% python3 -q
>>> import numpy as np
>>> import numpy.linalg as la
>>> np.set_printoptions(precision=1, suppress=True, linewidth=140)
>>> W0 = np.loadtxt("block13.csv", delimiter=",")
>>> W0
array([[ -0.3,  -0.6,  -0.5,   1.9,  -1.4, -10. ,   1.7,   0.9],
       [  0.9,  -0.7,   1.2,   1.2,   1. ,   0. ,   0.1,   1.8],
       [  1.3,   1.9,  -0.3,  -0.3,  -0.4,  10. ,   0.2,  -1.5],
       [  0.2,  -1.2,  -0.1,   0.6,   0.1, -10. ,  -0.4,   1.3],
       [ -0.2,   0.5,   1.1,   0.4,   0.1,  16. ,  -1.1,  -1.1],
       [  0.3,   1.5,  -0.1,  -0.5,   1.4,  20. ,   0.7,   1.4],
       [  0.7,  -0.5,  -1.7,   1.8,   0.6,   8. ,  -1.4,  -0.2],
       [  0.3,  -0.1,   1.8,  -0.7,   0. , -18. ,  -0.5,   0.9],
       [  1.5,   0.3,   1. ,   0.6,   0.4,  12. ,  -1.5,  -1.1]])
>>> rng = np.random.default_rng(820)
>>> idx = rng.permutation(8)
>>> M2 = W0[:, idx] * rng.choice([-1, 1], 8)
>>> M2
array([[ -0.3, -10. ,   1.7,   1.4,  -0.5,  -1.9,  -0.6,   0.9],
       [  0.9,   0. ,   0.1,  -1. ,   1.2,  -1.2,  -0.7,   1.8],
       [  1.3,  10. ,   0.2,   0.4,  -0.3,   0.3,   1.9,  -1.5],
       [  0.2, -10. ,  -0.4,  -0.1,  -0.1,  -0.6,  -1.2,   1.3],
       [ -0.2,  16. ,  -1.1,  -0.1,   1.1,  -0.4,   0.5,  -1.1],
       [  0.3,  20. ,   0.7,  -1.4,  -0.1,   0.5,   1.5,   1.4],
       [  0.7,   8. ,  -1.4,  -0.6,  -1.7,  -1.8,  -0.5,  -0.2],
       [  0.3, -18. ,  -0.5,  -0. ,   1.8,   0.7,  -0.1,   0.9],
       [  1.5,  12. ,  -1.5,  -0.4,   1. ,  -0.6,   0.3,  -1.1]])
>>> U, _, VT = la.svd(W0.T @ M2)
>>> idx
array([0, 5, 6, 4, 2, 3, 1, 7])
>>> np.round(la.lstsq(W0, M2)[0], 1) + 0
array([[ 1.,  0.,  0.,  0.,  0.,  0.,  0.,  0.],
       [ 0.,  0.,  0.,  0.,  0.,  0.,  1.,  0.],
       [ 0.,  0.,  0.,  0.,  1.,  0.,  0.,  0.],
       [ 0.,  0.,  0.,  0.,  0., -1.,  0.,  0.],
       [ 0.,  0.,  0., -1.,  0.,  0.,  0.,  0.],
       [ 0.,  1.,  0.,  0.,  0.,  0.,  0.,  0.],
       [ 0.,  0.,  1.,  0.,  0.,  0.,  0.,  0.],
       [ 0.,  0.,  0.,  0.,  0.,  0.,  0.,  1.]])
>>> np.round(U @ VT, 1) + 0
array([[ 1.,  0.,  0.,  0.,  0.,  0.,  0.,  0.],
       [ 0.,  0.,  0.,  0.,  0.,  0.,  1.,  0.],
       [ 0.,  0.,  0.,  0.,  1.,  0.,  0.,  0.],
       [ 0.,  0.,  0.,  0.,  0., -1.,  0.,  0.],
       [ 0.,  0.,  0., -1.,  0.,  0.,  0.,  0.],
       [ 0.,  1.,  0.,  0.,  0.,  0.,  0.,  0.],
       [ 0.,  0.,  1.,  0.,  0.,  0.,  0.,  0.],
       [ 0.,  0.,  0.,  0.,  0.,  0.,  0.,  1.]])
>>> hat = W0 @ la.solve(W0.T @ W0, W0.T)
>>> np.diag(hat)
array([0.9, 0.9, 0.8, 0.8, 0.9, 1. , 1. , 1. , 0.7])
>>> np.round(la.eigvalsh(hat), 1) + 0
array([0., 1., 1., 1., 1., 1., 1., 1., 1.])
>>> np.round(hat @ W0[:, 4], 1) + 0
array([-1.4,  1. , -0.4,  0.1,  0.1,  1.4,  0.6,  0. ,  0.4])
>>> hat.round(1) + 0
array([[ 0.9,  0.1,  0.1,  0.1,  0.1, -0.1,  0. ,  0. , -0.1],
       [ 0.1,  0.9, -0.1, -0.1, -0.1,  0.1,  0. ,  0.1,  0.2],
       [ 0.1, -0.1,  0.8, -0.2, -0.2,  0.1,  0. ,  0.1,  0.2],
       [ 0.1, -0.1, -0.2,  0.8, -0.1,  0.1,  0. ,  0.1,  0.2],
       [ 0.1, -0.1, -0.2, -0.1,  0.9,  0.1,  0. ,  0.1,  0.2],
       [-0.1,  0.1,  0.1,  0.1,  0.1,  1. ,  0. ,  0. , -0.1],
       [ 0. ,  0. ,  0. ,  0. ,  0. ,  0. ,  1. ,  0. ,  0. ],
       [ 0. ,  0.1,  0.1,  0.1,  0.1,  0. ,  0. ,  1. , -0.1],
       [-0.1,  0.2,  0.2,  0.2,  0.2, -0.1,  0. , -0.1,  0.7]])
>>> U, sv, VT = la.svd(W0, full_matrices=False)
>>> np.round(sv / sv[0], 1) + 0
array([1. , 0.1, 0.1, 0.1, 0.1, 0.1, 0. , 0. ])
>>> np.abs(U[:, 0]).round(6).argmax()
np.int64(5)
>>> np.round(U.T @ W0 @ VT.T, 1) + 0
array([[38.7,  0. ,  0. ,  0. ,  0. ,  0. ,  0. ,  0. ],
       [ 0. ,  4. ,  0. ,  0. ,  0. ,  0. ,  0. ,  0. ],
       [ 0. ,  0. ,  3.7,  0. ,  0. ,  0. ,  0. ,  0. ],
       [ 0. ,  0. ,  0. ,  3.6,  0. ,  0. ,  0. ,  0. ],
       [ 0. ,  0. ,  0. ,  0. ,  2.4,  0. ,  0. ,  0. ],
       [ 0. ,  0. ,  0. ,  0. ,  0. ,  2. ,  0. ,  0. ],
       [ 0. ,  0. ,  0. ,  0. ,  0. ,  0. ,  0.7,  0. ],
       [ 0. ,  0. ,  0. ,  0. ,  0. ,  0. ,  0. ,  0.4]])
>>> np.cumsum(sv ** 2) / np.sum(sv ** 2)
array([1., 1., 1., 1., 1., 1., 1., 1.])
>>> cov = W0.T @ W0
>>> la.eigvalsh(cov)[::-1]
array([1497.6,   16.1,   13.8,   12.9,    5.5,    4.1,    0.5,    0.1])
>>> np.round(np.trace(cov), 1), round(float((W0 ** 2).sum()), 1)
(np.float64(1550.6), 1550.6)
>>> mat = np.array([[1, 8, 4, -9, -5, 4, 9, -3, 5, -7, -1, -7],
...     [-7, -2, -5, 5, 2, 4, 1, -4, 8, -3, 9, -1],
...     [3, 4, 3, 3, -1, -9, -3, 1, -2, -9, -6, 0],
...     [-3, -3, 3, 3, -1, 4, 6, -1, 2, -9, -4, 5],
...     [-2, 8, -5, -9, -8, -5, -2, 4, -5, 9, -5, -2],
...     [2, -5, 4, 8, 3, -1, -9, -6, 9, 4, 5, 1],
...     [8, -8, 7, -8, -2, 6, -3, 7, -5, -2, -9, 3],
...     [4, -7, -7, 3, -7, -5, 7, -7, 8, 5, -3, -6]])
>>> mat[6] = mat[7]
>>> mat
array([[ 1,  8,  4, -9, -5,  4,  9, -3,  5, -7, -1, -7],
       [-7, -2, -5,  5,  2,  4,  1, -4,  8, -3,  9, -1],
       [ 3,  4,  3,  3, -1, -9, -3,  1, -2, -9, -6,  0],
       [-3, -3,  3,  3, -1,  4,  6, -1,  2, -9, -4,  5],
       [-2,  8, -5, -9, -8, -5, -2,  4, -5,  9, -5, -2],
       [ 2, -5,  4,  8,  3, -1, -9, -6,  9,  4,  5,  1],
       [ 4, -7, -7,  3, -7, -5,  7, -7,  8,  5, -3, -6],
       [ 4, -7, -7,  3, -7, -5,  7, -7,  8,  5, -3, -6]])
>>> np.allclose(mat[:-1].T @ la.lstsq(mat[:-1].T, mat[-1])[0], mat[-1])
True
